% python3 -q
>>> import numpy as np
>>> import numpy.linalg as la
>>> np.set_printoptions(precision=3, suppress=True, linewidth=160)
>>> m1 = np.load("case1.npy")
>>> print(m1)
[[0 0 3]
 [0 0 3]
 [0 0 0]
 [0 0 0]]
>>> print(m1.shape)
(4, 3)
>>> m1[:, 3]
Traceback (most recent call last):
  File "<python-input-6>", line 1, in <module>
    m1[:, 3]
    ~~^^^^^^
IndexError: index 3 is out of bounds for axis 1 with size 3
>>> print(np.unravel_index(np.abs(m1).argmax(), m1.shape))
(np.int64(0), np.int64(2))
>>> print(np.count_nonzero(m1))
2
>>> print(round(float(la.norm(m1)), 3))
4.243
>>> U, sv, Vh = la.svd(m1, full_matrices=False)
>>> print(np.round(U.T @ U, 3) + 0)
[[1. 0. 0.]
 [0. 1. 0.]
 [0. 0. 1.]]
>>> print(np.abs(Vh[0]))
[0. 0. 1.]
>>> print(sv)
[4.243 0.    0.   ]
>>> print(np.round(np.sqrt((sv ** 2).sum()), 3), round(float(la.norm(m1)), 3))
4.243 4.243
>>> print(np.cumsum(sv ** 2) / np.sum(sv ** 2))
[1. 1. 1.]
>>> print(sv / sv[0])
[1. 0. 0.]
>>> U, sv, Vh = la.svd(m1)
>>> evecs = Vh[:(sv > 1e-8).sum()]
>>> rng = np.random.default_rng(22242)
>>> x0 = m1[2] + -1 * m1[3] + rng.integers(2) * np.eye(3)[1]
>>> print(x0)
[0. 1. 0.]
>>> print(np.allclose(evecs.T @ evecs @ x0, x0))
False
>>> print(evecs.T @ evecs)
[[0. 0. 0.]
 [0. 0. 0.]
 [0. 0. 1.]]
>>> print(round(float(la.norm(x0 - evecs.T @ evecs @ x0)), 3))
1.0
>>> rk = la.matrix_rank(m1)
>>> print(rk)
1
>>> N = la.svd(m1)[2][rk:].T
>>> print(m1 @ N)
[[0. 0.]
 [0. 0.]
 [0. 0.]
 [0. 0.]]
>>> print(np.allclose(m1 @ N, 0))
True
>>> print([int(la.matrix_rank(m1[:i])) for i in range(1, len(m1) + 1)])
[1, 1, 1, 1]
>>> print(la.matrix_rank(m1.T @ m1), la.matrix_rank(m1 @ m1.T))
1 1
>>> Y = np.array([[1], [5], [9], [8]])
>>> C = np.array([[-5, 3]])
>>> X = Y @ C + 0.02 * rng.normal(size=(4, 2))
>>> print(X)
[[ -5.002   2.997]
 [-24.988  15.007]
 [-44.993  27.017]
 [-40.007  23.978]]
>>> U, sv, Vh = la.svd(X)
>>> print(np.argmax(sv[:-1] / (sv[1:] + 1e-6)) + 1)
1
>>> print(sv)
[76.246  0.031]
>>> Y = U[:, :1] @ np.diag(sv[:1]) @ Vh[:1]
>>> print(la.matrix_rank(X, rtol=0.05))
1
>>> print(np.round(la.norm(X - Y) / la.norm(X), 3))
0.0
>>> print(la.matrix_rank(Y))
1
>>> print(np.round(np.abs(X - Y).max(), 3))
0.021
>>> print(X.ravel(order="F"))
[ -5.002 -24.988 -44.993 -40.007   2.997  15.007  27.017  23.978]
>>> print(X.reshape(-1, 2))
[[ -5.002   2.997]
 [-24.988  15.007]
 [-44.993  27.017]
 [-40.007  23.978]]
>>> T = X.reshape(4, 2, -1)
>>> print(np.swapaxes(T, 1, 2)[2])
[[-44.993  27.017]]
>>> print(la.cond(X) > 100)
True
>>> print(la.matrix_rank(X, rtol=0.1))
1
>>> print(round(float(la.norm(X, 2) / la.norm(X)), 3))
1.0
>>> print([round(float(x), 3) for x in la.svd(X, compute_uv=False)[:3]])
[76.246, 0.031]
>>> ang = np.deg2rad(120)
>>> M = np.eye(3)
>>> M[np.ix_([0, 1], [0, 1])] = [[np.cos(ang), -np.sin(ang)], [np.sin(ang), np.cos(ang)]]
>>> print(M)
[[-0.5   -0.866  0.   ]
 [ 0.866 -0.5    0.   ]
 [ 0.     0.     1.   ]]
>>> x0 = np.array([1, 0, 1])
>>> print(round(la.norm(x0), 3), round(float(la.norm(M @ x0)), 3))
1.414 1.414
>>> print(np.round(M.T @ (M @ x0), 3) + 0)
[1. 0. 1.]
>>> print(np.abs(la.eigvals(M)))
[1. 1. 1.]
>>> print(np.round(la.det(M), 3))
1.0
>>> print([p for p in range(1, 25) if np.allclose(la.matrix_power(M, p), np.eye(3))])
[3, 6, 9, 12, 15, 18, 21, 24]
>>> P = np.triu(np.array([[0, 2, 0], [1, 2, 2], [-2, -1, -2]]), 1) + np.eye(3)
>>> Y = P @ M @ la.inv(P)
>>> print(Y)
[[ 1.232 -4.33   8.66 ]
 [ 0.866 -2.232  6.464]
 [ 0.     0.     1.   ]]
>>> print(round(float(la.det(Y)), 3))
1.0
>>> print(P @ M - M @ P)
[[ 1.732  0.     1.732]
 [ 0.    -1.732  3.   ]
 [ 0.     0.     0.   ]]
>>> q = M.astype(float).copy()
>>> for j in range(3):
...     q[:, j] -= q[:, :j] @ (q[:, :j].T @ q[:, j])
...     q[:, j] /= la.norm(q[:, j])
... 
>>> print(np.round(q.T @ M, 3) + 0)
[[1. 0. 0.]
 [0. 1. 0.]
 [0. 0. 1.]]
>>> print(q)
[[-0.5   -0.866  0.   ]
 [ 0.866 -0.5    0.   ]
 [ 0.     0.     1.   ]]
>>> mat = np.loadtxt("block1.csv", delimiter=",")
>>> print(mat)
[[ 0.881 -0.98   0.88   0.078]
 [-0.98   1.154 -0.783 -0.399]
 [ 0.88  -0.783  1.467 -0.858]
 [ 0.078 -0.399 -0.858  1.498]]
>>> print(round(float(np.trace(M)), 3))
0.0
>>> M.inv()
Traceback (most recent call last):
  File "<python-input-74>", line 1, in <module>
    M.inv()
    ^^^^^
AttributeError: 'numpy.ndarray' object has no attribute 'inv'
>>> print((M + M.T) / 2)
[[-0.5  0.   0. ]
 [ 0.  -0.5  0. ]
 [ 0.   0.   1. ]]
>>> print(round(la.det(M), 3))
1.0
>>> print((M - M.T) / 2)
[[ 0.    -0.866  0.   ]
 [ 0.866  0.     0.   ]
 [ 0.     0.     0.   ]]
>>> z = rng.permutation(4)
>>> print(z)
[1 0 2 3]
>>> Y = mat[z][:, z]
>>> print(np.round(np.sort(np.abs(la.eigvals(Y))), 3) + 0)
[0. 0. 2. 3.]
>>> print(Y)
[[ 1.154 -0.98  -0.783 -0.399]
 [-0.98   0.881  0.88   0.078]
 [-0.783  0.88   1.467 -0.858]
 [-0.399  0.078 -0.858  1.498]]
>>> W1 = np.array([[1, 0, 2, 1, -2],
...     [0, -1, 0, 1, -2],
...     [1, -1, -1, 0, -1],
...     [-1, -1, -2, 0, 2]])
>>> b = np.array([1, 3, 2, 2, 1])
>>> act = np.maximum(Y @ W1 + b, 0)
>>> print((act > 0).astype(int))
[[1 1 1 1 1]
 [1 1 0 1 1]
 [1 1 1 1 0]
 [0 1 0 1 1]]
>>> print(la.matrix_rank(act))
4
>>> C = np.array([[0, 1], [0, 0], [3, 0], [3, 0], [1, 2]])
>>> print(W1 @ C)
[[ 7 -3]
 [ 1 -4]
 [-4 -1]
 [-4  3]]
>>> print((act @ C).round(6).argmax(axis=1))
[0 0 0 1]
>>> print(act @ C)
[[24.824  3.043]
 [ 6.177  1.767]
 [ 8.347  2.543]
 [10.533 10.99 ]]
>>> x0 = np.array([4, -9, -9, 6])
>>> print(np.sign((mat @ x0).round(6)))
[ 1. -1. -1.  1.]
>>> print(la.norm(mat @ x0) <= la.norm(mat, 2) * la.norm(x0) + 1e-9)
True
>>> print(mat @ x0)
[ 4.887 -9.655 -7.788 20.609]
>>> print(np.einsum("ij,j->i", mat, x0))
[ 4.887 -9.655 -7.788 20.609]
>>> A = np.load("data.npy")
>>> print(A)
[[ 0.002 -0.446 -0.433]
 [ 0.072  1.64   1.772]
 [-0.039 -2.174 -2.141]
 [-0.003 -4.176 -4.212]
 [-0.075  6.485  6.642]
 [-0.052  3.215  3.188]
 [-0.053  0.994  1.062]
 [-0.003 -1.195 -1.193]
 [ 0.005  0.118 -0.059]
 [ 0.019 -1.588 -1.741]
 [-0.034 -0.75  -0.715]
 [-0.009  2.428  2.463]
 [-0.082 -2.001 -1.996]
 [ 0.06   3.474  3.438]
 [-0.047  1.535  1.563]
 [ 0.012  0.991  0.977]
 [-0.015 -7.864 -7.855]
 [-0.045 -0.731 -0.799]
 [ 0.053 -2.139 -2.169]
 [ 0.029 -1.694 -1.686]
 [ 0.018  1.726  1.683]
 [ 0.003 -1.51  -1.515]]
>>> Y = np.array([[1, 0], [0, 3], [2, 1]])
>>> print(np.einsum("ij->j", A))
[-0.184 -3.662 -3.726]
>>> print(la.matrix_rank(np.vstack([A, Y.T])))
3
>>> print(la.matrix_rank(A @ Y))
2
